$ python3 -q
>>> import numpy as np
>>> np.set_printoptions(suppress=True, linewidth=140)
>>> def rnd(a):
...     return np.round(a, 3) + 0
... 
>>> X = np.array([[0, 2, 3, 3, 0, 3, 4], [2, 4, 1, 0, 5, 5, 0], [5, 5, 1, 1, 4, 1, 4]])
>>> X[0] = X[1]
>>> print(X)
[[2 4 1 0 5 5 0]
 [2 4 1 0 5 5 0]
 [5 5 1 1 4 1 4]]
>>> r0 = np.array([1, -3])
>>> print(np.array([np.convolve(row, r0, "same") for row in X]))
[[  2  -2 -11  -3   5 -10 -15]
 [  2  -2 -11  -3   5 -10 -15]
 [  5 -10 -14  -2   1 -11   1]]
>>> print(np.cross(X[1, :3], X[2, :3]))
[ -1   3 -10]
>>> print(np.convolve(X[1], r0))
[  2  -2 -11  -3   5 -10 -15   0]
>>> Y = X[0, 0] * X[1:] - np.outer(X[1:, 0], X[0])
>>> print(Y)
[[  0   0   0   0   0   0   0]
 [  0 -10  -3   2 -17 -23   8]]
>>> print(X[:, 0] / X[0, 0])
[1.  1.  2.5]
>>> print(np.linalg.matrix_rank(Y), np.linalg.matrix_rank(X))
1 2
>>> Uu, s, VT = np.linalg.svd(X)
>>> print(np.argmax(s[:-1] / (s[1:] + 1e-6)) + 1)
2
>>> Y = Uu[:, :2] @ np.diag(s[:2]) @ VT[:2]
>>> print(rnd(np.linalg.norm(X - Y) / np.linalg.norm(X)))
0.0
>>> print(rnd(np.abs(X - Y).max()))
0.0
>>> print(np.linalg.matrix_rank(Y))
2
>>> A = np.array([[1, 1, 1, 1, -1, -1, -1, -1],
...     [1, -1, 1, -1, 1, -1, 1, -1],
...     [1, -1, -1, 1, 1, -1, -1, 1]])
>>> print(np.linalg.cond(X) > 100)
True
>>> print(np.argsort(-np.linalg.norm(X, axis=0).round(6), kind="stable")[:3])
[4 1 5]
>>> def softmax(z):
...     e = np.exp(z - z.max(axis=-1, keepdims=True))
...     return e / e.sum(axis=-1, keepdims=True)
... 
>>> print(rnd(softmax(10 * A[0])))
[0.25 0.25 0.25 0.25 0.   0.   0.   0.  ]
>>> print(rnd(softmax(A[0])))
[0.22 0.22 0.22 0.22 0.03 0.03 0.03 0.03]
>>> print(rnd(softmax(A[0] + 4)))
[0.22 0.22 0.22 0.22 0.03 0.03 0.03 0.03]
>>> print(rnd(softmax(A).sum(axis=1)))
[1. 1. 1.]
>>> att = A @ A.T / np.sqrt(8)
>>> print(rnd(softmax(att + np.triu(np.full(att.shape, -np.inf), 1))))
[[1.    0.    0.   ]
 [0.056 0.944 0.   ]
 [0.053 0.053 0.894]]
>>> print(softmax(att).round(6).argmax(axis=1))
[0 1 2]
>>> print(rnd(softmax(att)))
[[0.894 0.053 0.053]
 [0.053 0.894 0.053]
 [0.053 0.053 0.894]]
>>> print(rnd(softmax(att)[0] @ A))
[ 1.     0.789  0.894  0.894 -0.789 -1.    -0.894 -0.894]
